In [1]: import numpy as np

In [2]: np.set_printoptions(precision=1, suppress=True, linewidth=100)

In [3]: tidy = lambda a: np.round(a, 1) + 0

In [4]: F = np.diag(np.array([8, 9, 6, 7]))

In [5]: F
Out[5]: 
array([[8, 0, 0, 0],
       [0, 9, 0, 0],
       [0, 0, 6, 0],
       [0, 0, 0, 7]])

In [6]: # 4 groups of indices that never mix

In [7]: w, evecs = np.linalg.eigh(F)

In [8]: vec = np.array([0, 3, 2, 3])

In [9]: tidy(np.linalg.eigvalsh(F[1:, 1:]))
Out[9]: array([6., 7., 9.])

In [10]: evecs * np.maximum(w, 0) @ evecs.T
Out[10]: 
array([[8., 0., 0., 0.],
       [0., 9., 0., 0.],
       [0., 0., 6., 0.],
       [0., 0., 0., 7.]])

In [11]: vec @ F @ vec
Out[11]: np.int64(168)

In [12]: (np.sign(evecs[:, -1].round(6)) == np.sign(evecs[0, -1].round(6))).astype(int)
Out[12]: array([1, 0, 1, 1])

In [13]: np.abs(F).sum(axis=1).max(), np.abs(w).max()
Out[13]: (np.int64(9), np.float64(9.0))

In [14]: tidy(evecs * np.sqrt(w) @ evecs.T)
Out[14]: 
array([[2.8, 0. , 0. , 0. ],
       [0. , 3. , 0. , 0. ],
       [0. , 0. , 2.4, 0. ],
       [0. , 0. , 0. , 2.6]])

In [15]: evecs * np.abs(w) @ evecs.T
Out[15]: 
array([[8., 0., 0., 0.],
       [0., 9., 0., 0.],
       [0., 0., 6., 0.],
       [0., 0., 0., 7.]])

In [16]: vec = np.array([1, 2, -2, 0])

In [17]: rhs = F @ vec

In [18]: rhs
Out[18]: array([  8,  18, -12,   0])

In [19]: tidy(np.linalg.solve(F, rhs + F[:, 1]))
Out[19]: array([ 1.,  3., -2.,  0.])

In [20]: tidy(np.linalg.solve(F, F[:, 3]))
Out[20]: array([0., 0., 0., 1.])

In [21]: tidy(np.linalg.solve(F, rhs))
Out[21]: array([ 1.,  2., -2.,  0.])

In [22]: tidy(np.linalg.solve(F.T, F[1]))
Out[22]: array([0., 1., 0., 0.])

In [23]: tidy(np.linalg.norm(F, "nuc"))
Out[23]: np.float64(30.0)

In [24]: F[0] @ F[1]
Out[24]: np.int64(0)

In [25]: tidy(np.linalg.norm(F[0] - F[1]))
Out[25]: np.float64(12.0)

In [26]: tidy(np.linalg.norm(F, 1)), tidy(np.linalg.norm(F, np.inf))
Out[26]: (np.float64(9.0), np.float64(9.0))

In [27]: tidy(np.linalg.norm(F, axis=0))
Out[27]: array([8., 9., 6., 7.])

In [28]: tidy(np.linalg.norm(F[0], 1)), tidy(np.linalg.norm(F[0], np.inf))
Out[28]: (np.float64(8.0), np.float64(8.0))

In [29]: tidy(np.linalg.norm(F, axis=1))
Out[29]: array([8., 9., 6., 7.])

In [30]: vec = np.array([-9, 9, 9, 2])

In [31]: rhs = F @ vec

In [32]: b, lr = np.zeros(4), 1 / np.linalg.norm(F, 2) ** 2

In [33]: for i in range(6):
    ...:     b -= lr * F.T @ (F @ b - rhs)
    ...:     if i % 2 == 0: print(i, round(np.linalg.norm(F @ b - rhs), 1))
    ...: 
0 34.0
2 9.3
4 2.9

In [34]: tidy(np.linalg.cond(F))
Out[34]: np.float64(1.5)

In [35]: tidy(b)
Out[35]: array([-9. ,  9. ,  8.7,  2. ])

In [36]: basis = np.array([[1, 2, 2, 2, -1],
    ...:     [1, 1, -2, 0, 2],
    ...:     [0, 0, 1, -1, 0],
    ...:     [-2, 2, -1, -1, 0],
    ...:     [1, 0, 2, -1, 2]])

In [37]: rng = np.random.default_rng(154)

In [38]: J = (rng.random((21, 5)) < 0.25) @ basis

In [39]: J
Out[39]: 
array([[-2,  2,  0, -2,  0],
       [ 2,  2,  4,  1,  1],
       [ 1,  0,  2, -1,  2],
       [ 0,  0,  1, -1,  0],
       [-2,  2, -1, -1,  0],
       [ 1,  1, -2,  0,  2],
       [ 0,  0,  1, -1,  0],
       [ 0,  0,  0,  0,  0],
       [ 2,  2,  4,  1,  1],
       [ 2,  2,  4,  1,  1],
       [ 0,  0,  0,  0,  0],
       [ 0,  0,  0,  0,  0],
       [ 2,  3,  1,  1,  1],
       [ 0,  0,  0,  0,  0],
       [ 0,  0,  0,  0,  0],
       [ 1,  5,  1,  0,  3],
       [-2,  2,  0, -2,  0],
       [ 1,  2,  3,  1, -1],
       [ 0,  0,  0,  0,  0],
       [ 2,  2,  4,  1,  1],
       [ 0,  0,  0,  0,  0]])

In [40]: cov = np.cov(J, rowvar=False)

In [41]: tidy(np.corrcoef(J.T))
Out[41]: 
array([[1. , 0.2, 0.7, 0.9, 0.5],
       [0.2, 1. , 0.3, 0.2, 0.5],
       [0.7, 0.3, 1. , 0.6, 0.2],
       [0.9, 0.2, 0.6, 1. , 0.2],
       [0.5, 0.5, 0.2, 0.2, 1. ]])

In [42]: tidy(np.corrcoef(J[:, 0], J[:, 2])[0, 1])
Out[42]: np.float64(0.7)
